% python3 -q
>>> import numpy as np
>>> import numpy.linalg as la
>>> np.set_printoptions(precision=2, suppress=True, linewidth=200, floatmode="fixed")
>>> def rd(a):
...     return np.round(a, 2) + 0
... 
>>> E = np.load("sample4.npy")
>>> E
array([[-1.82,  0.56, -0.94, -0.39,  0.23, -1.92,  1.61, -1.78, -2.78, -1.77],
       [ 0.10,  0.13,  0.01, -2.20, -2.96,  1.24, -0.01, -0.45, -2.94,  0.98],
       [-0.16,  2.43, -1.01,  2.27, -0.28,  0.71, -1.93,  1.37, -0.76, -2.48],
       [ 0.39,  0.92, -0.24,  3.06, -0.86, -2.78,  1.88, -1.24, -0.74, -0.69],
       [-0.77,  2.71, -0.70, -2.74, -0.72, -0.10, -1.23,  0.79, -0.35, -2.49],
       [ 1.21,  1.85,  0.87, -0.46,  1.44,  2.66, -3.01, -0.20,  0.38,  0.88],
       [-1.07, -0.88,  0.82, -0.56,  2.01,  2.18,  2.71, -1.68,  0.88, -1.52],
       [-1.69,  1.12,  3.04,  0.57, -2.08,  2.16,  0.85,  1.13,  0.23, -0.52],
       [ 0.58,  0.69,  0.27, -1.97,  0.96, -0.64, -2.18, -0.53,  3.53,  1.19],
       [ 0.52, -1.92, -2.83,  3.15, -0.18,  0.39,  1.10, -0.47,  1.03, -0.61],
       [-1.60, -0.27, -0.83,  3.14,  0.88, -2.97, -0.13, -1.22, -0.61, -0.63],
       [-0.69, -3.78, -0.82, -1.28, -0.83,  1.48,  1.04, -1.53,  1.12,  0.63],
       [ 0.17,  2.82, -1.00, -2.39,  0.73, -0.04,  0.07, -2.80,  1.27, -0.54],
       [ 0.02, -0.76, -0.87, -0.58,  0.54,  2.51, -3.85, -0.84, -1.04, -0.33],
       [ 1.60, -1.54,  0.89,  3.25, -1.00,  0.86,  1.48, -1.09, -1.78, -0.67],
       [-0.76, -0.19, -0.69,  1.37, -3.19, -1.32, -0.35, -2.85, -1.11, -0.81],
       [-0.23, -0.78, -0.28, -3.01,  0.05,  0.05,  0.57,  2.73,  1.43, -2.33],
       [ 0.20,  0.42,  0.47,  2.50,  2.14,  0.60, -1.88, -2.94, -0.17, -1.09],
       [-1.37, -1.51, -0.13, -2.95,  0.86, -0.54,  1.30,  0.08, -0.37, -3.04],
       [-1.22,  1.08,  0.39, -2.33,  0.10,  1.49, -0.22, -2.11, -2.50,  1.95],
       [ 1.54,  2.69, -1.75, -2.36,  0.31,  0.85, -1.00,  1.14, -0.03,  1.91],
       [ 0.68,  0.70,  0.84,  3.89,  0.36, -1.21, -0.29,  1.03,  1.08, -2.08],
       [-1.61,  0.34,  1.13, -0.92,  2.77, -1.03, -0.93, -1.08,  2.96,  0.79],
       [-1.63,  0.50, -1.59, -0.91,  1.85, -1.73, -0.67,  0.96,  0.85,  3.20],
       [-0.20,  0.79, -0.08, -0.78,  2.86,  3.80,  0.23,  0.71, -0.71,  0.20],
       [-0.89,  2.16, -0.98, -1.57, -0.21,  2.34,  1.85,  2.56, -0.63,  0.48],
       [-1.91, -0.81, -1.87, -0.58,  0.21, -3.22,  1.57, -1.89, -0.68,  0.07],
       [-0.99, -2.09, -1.24,  0.89,  2.81, -0.15, -1.09,  1.08,  1.49, -2.20],
       [-0.26, -1.22, -2.58, -0.33, -1.44, -2.87, -0.88,  2.08, -1.11, -0.12],
       [ 2.00, -0.76, -1.43,  0.75, -2.56, -0.82,  2.13, -1.69,  1.68,  0.61],
       [-1.53,  1.46, -1.06,  3.54, -0.92,  0.43,  1.25, -1.15, -1.48,  0.86],
       [-0.99, -3.72, -2.21,  0.04,  0.26,  0.19, -0.04,  1.57,  1.66, -0.09]])
>>> proj = E @ la.solve(E.T @ E, E.T)
>>> rd(la.eigvalsh(proj))
array([0.00, 0.00, 0.00, 0.00, 0.00, 0.00, 0.00, 0.00, 0.00, 0.00, 0.00, 0.00, 0.00, 0.00, 0.00, 0.00, 0.00, 0.00, 0.00, 0.00, 0.00, 0.00, 1.00, 1.00, 1.00, 1.00, 1.00, 1.00, 1.00, 1.00, 1.00, 1.00])
>>> np.allclose(proj @ proj, proj)
True
>>> rng = np.random.default_rng(47353)
>>> lab = rng.integers(0, 3, 11)
>>> J = np.array([[1, -3, 2, 3, -4, 4, -1, 2, 3, 2, 1],
...     [-5, 1, -4, -3, -1, 5, -2, 3, -1, -1, 0],
...     [-5, -2, -2, -2, -3, -2, 1, 5, -5, -5, -3],
...     [0, -1, 4, -1, 2, -4, 4, 0, 2, 4, -3],
...     [5, -1, -4, 1, 0, 2, -2, 4, -5, -3, -1],
...     [3, 4, -1, -1, 0, 4, -3, 1, -5, -3, 0],
...     [-2, 2, 5, 2, 5, 3, -1, 0, 0, 0, 5],
...     [2, 1, 0, 1, 3, -1, 2, 4, 4, 3, -5],
...     [-3, -5, -4, -5, -5, 0, 2, -5, 2, -5, 3],
...     [-2, 5, -2, 1, 2, -3, -4, 3, 3, -3, 3],
...     [0, -1, -3, 0, -1, 2, -3, 4, 1, 3, -1]]) * (lab[:, None] == lab)
>>> J
array([[ 1, -3,  0,  3,  0,  0, -1,  0,  0,  0,  0],
       [-5,  1,  0, -3,  0,  0, -2,  0,  0,  0,  0],
       [ 0,  0, -2,  0,  0, -2,  0,  0,  0,  0, -3],
       [ 0, -1,  0, -1,  0,  0,  4,  0,  0,  0,  0],
       [ 0,  0,  0,  0,  0,  0,  0,  4, -5, -3,  0],
       [ 0,  0, -1,  0,  0,  4,  0,  0,  0,  0,  0],
       [-2,  2,  0,  2,  0,  0, -1,  0,  0,  0,  0],
       [ 0,  0,  0,  0,  3,  0,  0,  4,  4,  3,  0],
       [ 0,  0,  0,  0, -5,  0,  0, -5,  2, -5,  0],
       [ 0,  0,  0,  0,  2,  0,  0,  3,  3, -3,  0],
       [ 0,  0, -3,  0,  0,  2,  0,  0,  0,  0, -1]])
>>> # 3 blocks once reordered
>>> lab = E[:, 2] > np.median(E[:, 2])
>>> f = E[lab].mean(axis=0) - E[~lab].mean(axis=0)
>>> ((E - E.mean(axis=0)) @ f > 0).astype(int)
array([0, 1, 1, 0, 1, 1, 1, 1, 1, 0, 0, 0, 1, 1, 1, 0, 1, 1, 1, 1, 0, 1, 1, 0, 1, 1, 0, 0, 0, 0, 0, 0])
>>> print(lab.astype(int))
[0 1 0 1 1 1 1 1 1 0 0 0 0 0 1 1 1 1 1 1 0 1 1 0 1 0 0 0 0 0 0 0]
